% python3 -q
>>> import numpy as np
>>> import numpy.linalg as la
>>> np.set_printoptions(suppress=True, linewidth=120)
>>> def tidy(a):
...     return np.round(a, 2) + 0
... 
>>> K = np.loadtxt("sample3.csv", delimiter=",")
>>> K
array([[-1.,  1.,  1.],
       [ 1., -1.,  1.],
       [ 1.,  1., -1.]])
>>> proj = np.triu(np.array([[0, 1, 2], [2, 2, 1], [0, 2, 1]]), 1) + np.eye(3)
>>> other = proj @ K @ la.inv(proj)
>>> other
array([[ 2.,  0., -4.],
       [ 2., -2., -2.],
       [ 1.,  0., -3.]])
>>> w, evecs = la.eig(K)
>>> tidy(np.sort(la.eigvals(la.inv(K))))
array([-0.5, -0.5,  1. ])
>>> tidy(w)
array([ 1., -2., -2.])
>>> tidy(K @ evecs[:, 0] - w[0] * evecs[:, 0])
array([0., 0., 0.])
>>> tidy(np.sort(la.eigvals(K.T)))
array([-2., -2.,  1.])
>>> other = K[0, 0] * K[1:] - np.outer(K[1:, 0], K[0])
>>> other
array([[ 0.,  0., -2.],
       [ 0., -2.,  0.]])
>>> np.flatnonzero(~other.round(6).any(axis=1))
array([], dtype=int64)
>>> K @ np.ones(3)
array([1., 1., 1.])
>>> np.fft.fft(K[0])
array([ 1.+0.j, -2.+0.j, -2.+0.j])
>>> M = np.loadtxt("x.csv", delimiter=",")
>>> M
array([[ 0., -1.,  0.,  0., -2.],
       [ 1.,  0.,  1., -1.,  1.],
       [ 0., -1.,  0., -2.,  0.],
       [ 0.,  1.,  2.,  0., -1.],
       [ 2., -1.,  0.,  1.,  0.]])
>>> np.argsort(-la.norm(M, axis=0).round(6), kind="stable")[:3]
array([3, 4, 0])
>>> print(tidy(la.norm(M, 2) / la.norm(M)))
0.52
>>> m1 = np.load("run10.npy")
>>> tidy(m1)
array([[ 0.01, -0.03,  0.03, -0.05, -0.05],
       [-0.03,  0.17, -0.17,  0.23,  0.23],
       [ 0.03, -0.17,  0.17, -0.23, -0.23],
       [-0.05,  0.23, -0.23,  0.33,  0.33],
       [-0.05,  0.23, -0.23,  0.33,  0.33]])
>>> W1 = np.array([[4, -4, -4, -1, -2, 4],
...     [-1, -3, 2, 1, 2, -2],
...     [4, 4, 1, -2, -2, 0],
...     [5, 5, 1, 2, 1, 4],
...     [-5, -2, 3, -4, 5, 3]])
>>> c = np.array([3, 3, 1, 2, 3, 2])
>>> hid = np.maximum(m1 @ W1 + c, 0)
>>> print(la.matrix_rank(hid))
3
>>> W2 = np.array([[0, -1, -5],
...     [-2, 5, 1],
...     [-4, 0, 5],
...     [4, -3, 4],
...     [1, 5, -4],
...     [2, 3, 3]])
>>> (hid @ W2).round(6).argmax(axis=1)
array([1, 1, 1, 1, 1])
>>> W1 @ W2
array([[ 26, -19, -28],
       [  0, -13,   2],
       [-22,  12, -11],
       [  3,  31,   1],
       [-13,  41,  11]])
>>> mat = np.load("block5.npy")
>>> tidy(mat)
array([[ 0.87,  1.38,  2.52],
       [-2.84,  0.82,  0.54],
       [ 0.44,  2.53, -1.54]])
>>> other = mat / np.sqrt((mat ** 2).mean(axis=1, keepdims=True))
>>> tidy(mat - mat.mean(axis=1, keepdims=True))
array([[-0.72, -0.21,  0.93],
       [-2.34,  1.31,  1.03],
       [-0.04,  2.06, -2.02]])
>>> la.matrix_rank(mat - mat.mean(axis=1, keepdims=True))
np.int64(2)
>>> print(tidy(other[2]))
[ 0.25  1.46 -0.89]
>>> print(la.matrix_rank(other) == la.matrix_rank(mat))
True
>>> data = np.loadtxt("mat.csv", delimiter=",")
>>> print(tidy(data))
[[-0.74 -0.07  0.35  0.57]
 [ 0.53 -0.25 -0.22  0.78]
 [-0.42 -0.31 -0.85 -0.05]
 [-0.05  0.92 -0.32  0.24]]
>>> left, sv, Vh = la.svd(data, full_matrices=False)
>>> (sv > 1e-8).sum()
np.int64(4)
>>> left.shape, sv.shape, Vh.shape
((4, 4), (4,), (4, 4))
>>> tidy(np.cumsum(sv ** 2) / np.sum(sv ** 2))
array([0.25, 0.5 , 0.75, 1.  ])
>>> np.allclose(left * sv @ Vh, data)
True
>>> vec = np.array([-1, -2, -1, -1])
>>> target = data @ vec
>>> tidy(target)
array([-0.05, -0.59,  1.94, -1.7 ])
>>> print(tidy(la.solve(data, target)))
[-1. -2. -1. -1.]
>>> tidy(la.solve(data, target + data[:, 0]))
array([ 0., -2., -1., -1.])
>>> tidy(la.solve(data, -1 * target))
array([1., 2., 1., 1.])
>>> tidy(np.poly(m1))
array([ 1., -1.,  0.,  0.,  0.,  0.])
>>> tidy(np.kron(np.eye(2, dtype=int), m1))
array([[ 0.01, -0.03,  0.03, -0.05, -0.05,  0.  ,  0.  ,  0.  ,  0.  ,  0.  ],
       [-0.03,  0.17, -0.17,  0.23,  0.23,  0.  ,  0.  ,  0.  ,  0.  ,  0.  ],
       [ 0.03, -0.17,  0.17, -0.23, -0.23,  0.  ,  0.  ,  0.  ,  0.  ,  0.  ],
       [-0.05,  0.23, -0.23,  0.33,  0.33,  0.  ,  0.  ,  0.  ,  0.  ,  0.  ],
       [-0.05,  0.23, -0.23,  0.33,  0.33,  0.  ,  0.  ,  0.  ,  0.  ,  0.  ],
       [ 0.  ,  0.  ,  0.  ,  0.  ,  0.  ,  0.01, -0.03,  0.03, -0.05, -0.05],
       [ 0.  ,  0.  ,  0.  ,  0.  ,  0.  , -0.03,  0.17, -0.17,  0.23,  0.23],
       [ 0.  ,  0.  ,  0.  ,  0.  ,  0.  ,  0.03, -0.17,  0.17, -0.23, -0.23],
       [ 0.  ,  0.  ,  0.  ,  0.  ,  0.  , -0.05,  0.23, -0.23,  0.33,  0.33],
       [ 0.  ,  0.  ,  0.  ,  0.  ,  0.  , -0.05,  0.23, -0.23,  0.33,  0.33]])
>>> tidy(la.eigvals(m1).sum().real)
np.float64(1.0)
>>> tidy(la.det(m1.T))
np.float64(0.0)
>>> rng = np.random.default_rng(5868)
>>> labels = rng.permutation(4)
>>> labels
array([2, 3, 0, 1])
>>> other = data[labels][:, labels]
>>> tidy(la.det(other)), tidy(la.det(data[labels]))
(np.float64(-1.0), np.float64(-1.0))
>>> tidy(np.diag(other))
array([-0.85,  0.24, -0.74, -0.25])
>>> np.allclose(other, data)
False
>>> J = np.loadtxt("a.csv", delimiter=",")
>>> tidy(J)
array([[ 0.97, -0.26,  0.  ],
       [ 0.26,  0.97,  0.  ],
       [ 0.  ,  0.  ,  1.  ]])
>>> tidy(np.sort(la.eigvals(J).real))
array([0.97, 0.97, 1.  ])
>>> Q, evecs = la.qr(J[:, :1])[0], la.qr(J[:, 1:])[0]
>>> sv = la.svd(Q.T @ evecs, compute_uv=False)
>>> print(tidy(np.degrees(np.arccos(sv.clip(0, 1)))))
[90.]
>>> tidy(la.norm(Q @ Q.T - evecs @ evecs.T, 2))
np.float64(1.0)
>>> tidy(sv)
array([0.])
>>> def softmax(z):
...     e = np.exp(z - z.max(axis=-1, keepdims=True))
...     return e / e.sum(axis=-1, keepdims=True)
... 
>>> tidy(softmax(10 * J[0]))
array([1., 0., 0.])
>>> print(tidy(softmax(J[0])))
[0.6  0.18 0.23]
>>> softmax(J).sum(axis=1)
array([1., 1., 1.])
>>> S = J @ J.T / np.sqrt(3)
>>> tidy(softmax(S)[0] @ J)
array([0.52, 0.13, 0.26])
>>> tidy(softmax(S))
array([[0.47, 0.26, 0.26],
       [0.26, 0.47, 0.26],
       [0.26, 0.26, 0.47]])
>>> print(tidy(softmax(S + np.triu(np.full(S.shape, -np.inf), 1))))
[[1.   0.   0.  ]
 [0.36 0.64 0.  ]
 [0.26 0.26 0.47]]
>>> vec = np.array([2, 0, 1])
>>> [p for p in range(1, 25) if np.allclose(la.matrix_power(J, p), np.eye(3))]
[24]
>>> tidy(la.norm(vec)), tidy(la.norm(J @ vec))
(np.float64(2.24), np.float64(2.24))
>>> tidy(np.abs(la.eigvals(J)))
array([1., 1., 1.])
>>> print(tidy(la.det(J)))
1.0
>>> tidy(J.T @ (J @ vec))
array([2., 0., 1.])
>>> A = np.array([[1.4, 0.2, 0.1, -1.0],
...     [1.4, 0.21, 0.08, -1.01],
...     [0.6, 0.6, -0.5, 0.9],
...     [-0.8, 0.6, 0.1, 2.0],
...     [0.7, 0.6, -0.3, -0.3]])
>>> labels = rng.permutation(4)
>>> other = A[:, labels] * rng.choice([-1, 1], 4)
>>> other
array([[-1.  ,  0.2 ,  1.4 ,  0.1 ],
       [-1.01,  0.21,  1.4 ,  0.08],
       [ 0.9 ,  0.6 ,  0.6 , -0.5 ],
       [ 2.  ,  0.6 , -0.8 ,  0.1 ],
       [-0.3 ,  0.6 ,  0.7 , -0.3 ]])
>>> left, _, Vh = la.svd(A.T @ other)
>>> tidy(left @ Vh)
array([[0., 0., 1., 0.],
       [0., 1., 0., 0.],
       [0., 0., 0., 1.],
       [1., 0., 0., 0.]])
>>> tidy(la.lstsq(A, other)[0])
array([[0., 0., 1., 0.],
       [0., 1., 0., 0.],
       [0., 0., 0., 1.],
       [1., 0., 0., 0.]])
>>> Q = A.astype(float).copy()
>>> for j in range(4):
...     Q[:, j] -= Q[:, :j] @ (Q[:, :j].T @ Q[:, j])
...     Q[:, j] /= la.norm(Q[:, j])
... 
>>> tidy(Q.T @ A)
array([[ 2.33,  0.38, -0.15, -1.76],
       [ 0.  ,  1.01, -0.32,  1.79],
       [ 0.  ,  0.  ,  0.49, -0.03],
       [ 0.  ,  0.  ,  0.  ,  0.8 ]])
>>> tidy(Q.T @ Q)
array([[1., 0., 0., 0.],
       [0., 1., 0., 0.],
       [0., 0., 1., 0.],
       [0., 0., 0., 1.]])
>>> proj = A @ la.solve(A.T @ A, A.T)
>>> tidy(proj)
array([[ 0.52,  0.5 ,  0.  ,  0.01, -0.02],
       [ 0.5 ,  0.48,  0.  , -0.01,  0.02],
       [ 0.  ,  0.  ,  1.  ,  0.  ,  0.  ],
       [ 0.01, -0.01,  0.  ,  1.  ,  0.  ],
       [-0.02,  0.02,  0.  ,  0.  ,  1.  ]])
>>> la.matrix_rank(np.eye(5) - proj)
np.int64(1)
>>> tidy(proj @ A[:, 3])
array([-1.  , -1.01,  0.9 ,  2.  , -0.3 ])
>>> other = np.c_[A[:, :3] @ np.array([[-4, -7, 0], [-4, 9, 6], [5, 6, 7]]), np.array([-1, 0, 3, 0, 1])]
>>> print(tidy(other))
[[-5.9  -7.4   1.9  -1.  ]
 [-6.04 -7.43  1.82  0.  ]
 [-7.3  -1.8   0.1   3.  ]
 [ 1.3  11.6   4.3   0.  ]
 [-6.7  -1.3   1.5   1.  ]]
>>> print(tidy(la.norm(other - A @ la.lstsq(A, other)[0], axis=0)))
[0.   0.   0.   0.65]
>>> tidy(la.lstsq(A, other[:, 0])[0])
array([-4., -4.,  5.,  0.])
>>> print(la.matrix_rank(other))
4
>>> vec = np.array([2, 0, 8, -6])
>>> target = other @ vec
>>> tidy(la.pinv(other) @ other)
array([[1., 0., 0., 0.],
       [0., 1., 0., 0.],
       [0., 0., 1., 0.],
       [0., 0., 0., 1.]])
>>> tidy(target)
array([  9.4 ,   2.48, -31.8 ,  37.  ,  -7.4 ])
>>> target = target + 0.02 * rng.normal(size=5)
>>> tidy(target)
array([  9.39,   2.5 , -31.83,  36.98,  -7.37])
>>> c, *_ = la.lstsq(other, target)
>>> print(c.round())
[ 2.  0.  8. -6.]
>>> tidy(c)
array([ 1.99,  0.  ,  7.99, -6.02])
>>> tidy(other.T @ (target - other @ c))
array([0., 0., 0., 0.])
>>> F = np.array([[1, 0, 0], [0, 0, 2], [0, 5, 0]])
>>> F
array([[1, 0, 0],
       [0, 0, 2],
       [0, 5, 0]])
>>> vec = np.array([-2, 0, 1])
>>> F * vec
array([[-2,  0,  0],
       [ 0,  0,  2],
       [ 0,  0,  0]])
>>> np.einsum("ij,j->i", F, vec)
array([-2,  2,  0])
>>> print(F @ (2 * vec))
[-4  4  0]
>>> la.norm(F @ vec) <= la.norm(F, 2) * la.norm(vec) + 1e-9
np.True_
>>> (F @ vec).argmax()
np.int64(1)
>>> print(F @ np.eye(3)[2])
[0. 2. 0.]
>>> other = F / np.sqrt((F ** 2).mean(axis=1, keepdims=True))
>>> la.matrix_rank(F - F.mean(axis=1, keepdims=True))
np.int64(2)
>>> tidy(other[0])
array([1.73, 0.  , 0.  ])
>>> other = la.inv(F)
>>> tidy(la.det(F) * other)
array([[-10.,   0.,   0.],
       [  0.,   0.,  -2.],
       [  0.,  -5.,   0.]])
>>> F @ other
array([[1., 0., 0.],
       [0., 1., 0.],
       [0., 0., 1.]])
>>> print(np.allclose(other, F.T))
False
>>> vec = np.array([-1, 2, 2, 1, 2])
>>> h = np.maximum(M @ vec, 0)
>>> print(tidy(np.tanh(M @ vec)))
[-1.    0.96 -1.    1.   -1.  ]
>>> np.maximum(M @ (3 * vec), 0)
array([ 0.,  6.,  0., 12.,  0.])
>>> h
array([0., 2., 0., 4., 0.])
